$ python -q
>>> import numpy as np
>>> np.set_printoptions(precision=3, suppress=True, linewidth=200)
>>> m1 = np.load("out3.npy")
>>> print(m1)
[[1.    0.9   0.81  0.729 0.656 0.59  0.531]
 [0.9   1.    0.9   0.81  0.729 0.656 0.59 ]
 [0.81  0.9   1.    0.9   0.81  0.729 0.656]
 [0.729 0.81  0.9   1.    0.9   0.81  0.729]
 [0.656 0.729 0.81  0.9   1.    0.9   0.81 ]
 [0.59  0.656 0.729 0.81  0.9   1.    0.9  ]
 [0.531 0.59  0.656 0.729 0.81  0.9   1.   ]]
>>> O, vecs = np.linalg.qr(m1[:, :4])[0], np.linalg.qr(m1[:, 4:])[0]
>>> sv = np.linalg.svd(O.T @ vecs, compute_uv=False)
>>> print(round(float(np.linalg.norm(O @ O.T - vecs @ vecs.T, 2)), 3))
1.0
>>> vals, vecs = np.linalg.eigh(m1)
>>> print(np.abs(vecs[:, -1]).round(6).argmax())
3
>>> print(np.linalg.eigvalsh(m1 @ m1))
[ 0.003  0.004  0.007  0.017  0.068  0.651 31.32 ]
>>> print(np.linalg.svd(m1, compute_uv=False))
[5.596 0.807 0.26  0.132 0.085 0.064 0.055]
>>> print((vals > 1e-8).sum(), (vals < -1e-8).sum())
7 0
>>> vec = np.array([9, 2, 9, 5, 4, 7, 8])
>>> y = m1 @ vec
>>> print(y)
[32.737 34.478 36.181 36.383 35.932 35.033 33.048]
>>> print(np.round(np.linalg.solve(m1.T, m1[5]), 3) + 0)
[0. 0. 0. 0. 0. 1. 0.]
>>> print(np.linalg.solve(m1, m1[:, 0]))
[1. 0. 0. 0. 0. 0. 0.]
>>> print(np.linalg.solve(m1, y))
[9. 2. 9. 5. 4. 7. 8.]
>>> print(np.linalg.solve(m1, 5 * y))
[45. 10. 45. 25. 20. 35. 40.]
>>> E = np.array([[3, 3, 2, -2, 1],
...     [-1, 3, -5, 5, -3],
...     [4, 2, 1, -1, 1],
...     [2, -3, -5, 5, 5],
...     [-2, -2, 4, -4, 5]])
>>> print(E)
[[ 3  3  2 -2  1]
 [-1  3 -5  5 -3]
 [ 4  2  1 -1  1]
 [ 2 -3 -5  5  5]
 [-2 -2  4 -4  5]]
>>> Uu, sv = np.linalg.svd(E)
Traceback (most recent call last):
  File "<python-input-21>", line 1, in <module>
    Uu, sv = np.linalg.svd(E)
    ^^^^^^
ValueError: too many values to unpack (expected 2)
>>> Uu, sv, Vh = np.linalg.svd(E, full_matrices=False)
>>> print(np.round(Uu.T @ E @ Vh.T, 3) + 0)
[[12.1    0.     0.     0.     0.   ]
 [ 0.     8.739  0.     0.     0.   ]
 [ 0.     0.     6.551  0.     0.   ]
 [ 0.     0.     0.     2.513  0.   ]
 [ 0.     0.     0.     0.     0.   ]]
>>> print((sv > 1e-8).sum())
4
>>> print(Uu.shape, sv.shape, Vh.shape)
(5, 5) (5,) (5, 5)
>>> print([round(float(x), 3) for x in np.linalg.svd(E, compute_uv=False)[:3]])
[12.1, 8.739, 6.551]
>>> print(np.round(np.linalg.eigvals(E), 3) + 0)
[6.405+6.103j 6.405-6.103j 0.   +0.j    2.095+2.161j 2.095-2.161j]
>>> print(np.einsum("ij,ji->", E, E))
7
>>> print(np.round(np.poly(E), 3) + 0)
[   1.  -17.  141. -444.  709.    0.]
>>> print(np.round(np.linalg.det(E[::-1]), 3))
0.0
>>> print(round(np.linalg.det(E.T), 3))
0.0
>>> data = np.loadtxt("x.csv", delimiter=",")
>>> print(data)
[[ 0.11   1.209 -0.107  0.631 -0.714 -0.347 -0.483 -1.112  0.302  0.155  0.433]
 [-1.182  0.219 -0.661 -0.047  0.374  0.772 -0.979 -0.048  0.449  0.568 -0.854]
 [-0.221 -0.43   0.512 -0.032  0.696 -0.711 -0.38  -1.166  0.132  0.912 -0.899]
 [ 0.509  0.822  0.886  1.134  0.414  0.531  0.08   0.854 -0.34   0.414 -0.529]
 [-0.182 -0.067  0.694 -0.751  0.218  0.832  0.204 -0.587 -0.799  0.062  0.435]
 [ 0.072 -0.643  0.423 -0.553 -1.505  0.568  0.095 -0.347  0.37   0.603 -0.905]
 [-0.81   0.069 -0.671 -0.553 -0.649  0.372  1.02   0.248 -1.147  1.282 -0.387]
 [ 0.823 -0.903  0.61  -0.107 -0.818 -0.45  -0.979  0.324 -1.217  0.727  0.269]]
>>> def softmax(z):
...     e = np.exp(z - z.max(axis=-1, keepdims=True))
...     return e / e.sum(axis=-1, keepdims=True)
... 
>>> print(np.round(softmax(10 * data[1]), 3) + 0)
[0.    0.003 0.    0.    0.016 0.838 0.    0.    0.033 0.109 0.   ]
>>> print(softmax(data).sum(axis=1))
[1. 1. 1. 1. 1. 1. 1. 1.]
>>> att = data @ data.T / np.sqrt(11)
>>> print(softmax(att)[1] @ data)
[-0.463  0.087 -0.062 -0.056 -0.056  0.345 -0.346 -0.223 -0.04   0.619 -0.519]
>>> rng = np.random.default_rng(890705)
>>> B = data + rng.integers(-2, 3, (8, 5)) @ rng.integers(-2, 3, (5, 11))
>>> print(B)
[[  4.11    2.209   1.893   2.631   4.286   3.653   0.517  -3.112   6.302  -1.845  -4.567]
 [ -3.182  -0.781  -0.661   4.953   1.374  -3.228   2.021  -5.048  -3.551  -3.432  -5.854]
 [ -6.221  -0.43    5.512  -1.032   4.696 -10.711   4.62    2.834  -4.868   6.912  -0.899]
 [ -3.491  -1.178   1.886   0.134  -1.586  -5.469   2.08    1.854  -5.34    2.414   1.471]
 [ 11.818  -0.067   6.694  -9.751   2.218   0.832  -0.796  -4.587   5.201   2.062   0.435]
 [  0.072  -0.643   2.423  -7.553  -3.505  -3.432  -0.905   3.653  -1.63    6.603   5.095]
 [  1.19   -1.931  -2.671   1.447  -2.649   6.372   0.02   -1.752   2.853  -2.718  -1.387]
 [ -5.177  -1.903  -7.39    4.893  -7.818   3.55   -3.979   1.324  -5.217  -3.273   3.269]]
>>> print(B - data)
[[  4.   1.   2.   2.   5.   4.   1.  -2.   6.  -2.  -5.]
 [ -2.  -1.   0.   5.   1.  -4.   3.  -5.  -4.  -4.  -5.]
 [ -6.   0.   5.  -1.   4. -10.   5.   4.  -5.   6.   0.]
 [ -4.  -2.   1.  -1.  -2.  -6.   2.   1.  -5.   2.   2.]
 [ 12.   0.   6.  -9.   2.   0.  -1.  -4.   6.   2.   0.]
 [  0.   0.   2.  -7.  -2.  -4.  -1.   4.  -2.   6.   6.]
 [  2.  -2.  -2.   2.  -2.   6.  -1.  -2.   4.  -4.  -1.]
 [ -6.  -1.  -8.   5.  -7.   4.  -3.   1.  -4.  -4.   3.]]
>>> print(np.round(np.linalg.svd(B - data, compute_uv=False), 3) + 0)
[24.474 23.434 15.908  8.178  3.149  0.     0.     0.   ]
>>> print(np.abs(B - data).sum(axis=1))
[34. 34. 46. 28. 42. 34. 28. 46.]
>>> print(np.linalg.matrix_rank(B - data, tol=1e-8))
5
